>>> import numpy as np
>>> from numpy import linalg as LA
>>> np.set_printoptions(precision=1, suppress=True, linewidth=160)
>>> W0 = np.loadtxt("test8.csv", delimiter=",")
>>> W0
array([[ 2.,  2.,  0.,  0.,  0.,  0.],
       [ 2.,  2.,  2.,  0.,  0.,  0.],
       [ 0.,  2., -9.,  2.,  0.,  0.],
       [ 0.,  0.,  2.,  9.,  2.,  0.],
       [ 0.,  0.,  0.,  2., -9.,  2.],
       [ 0.,  0.,  0.,  0.,  2.,  6.]])
>>> left, sig, Vh = LA.svd(W0)
>>> sig
array([9.7, 9.5, 9.3, 6.2, 4.1, 0.2])
>>> np.argmax(sig[:-1] / (sig[1:] + 1e-6)) + 1
np.int64(5)
>>> B = left[:, :5] @ np.diag(sig[:5]) @ Vh[:5]
>>> LA.matrix_rank(B)
np.int64(5)
>>> round(float(np.abs(W0 - B).max()), 1)
0.1
>>> LA.matrix_rank(W0, rtol=0.05)
np.int64(5)
>>> B.round(1) + 0
array([[ 1.9,  2.1,  0. ,  0. ,  0. ,  0. ],
       [ 2.1,  1.9,  2. ,  0. ,  0. ,  0. ],
       [ 0. ,  2. , -9. ,  2. ,  0. ,  0. ],
       [ 0. ,  0. ,  2. ,  9. ,  2. ,  0. ],
       [ 0. ,  0. ,  0. ,  2. , -9. ,  2. ],
       [ 0. ,  0. ,  0. ,  0. ,  2. ,  6. ]])
>>> np.abs(W0).max()
np.float64(9.0)
>>> np.diff(W0, axis=0)
array([[  0.,   0.,   2.,   0.,   0.,   0.],
       [ -2.,   0., -11.,   2.,   0.,   0.],
       [  0.,  -2.,  11.,   7.,   2.,   0.],
       [  0.,   0.,  -2.,  -7., -11.,   2.],
       [  0.,   0.,   0.,  -2.,  11.,   4.]])
>>> W0.sum(axis=1)
array([ 4.,  6., -5., 13., -5.,  8.])
>>> W0 - W0[0]
array([[ 0.,  0.,  0.,  0.,  0.,  0.],
       [ 0.,  0.,  2.,  0.,  0.,  0.],
       [-2.,  0., -9.,  2.,  0.,  0.],
       [-2., -2.,  2.,  9.,  2.,  0.],
       [-2., -2.,  0.,  2., -9.,  2.],
       [-2., -2.,  0.,  0.,  2.,  6.]])
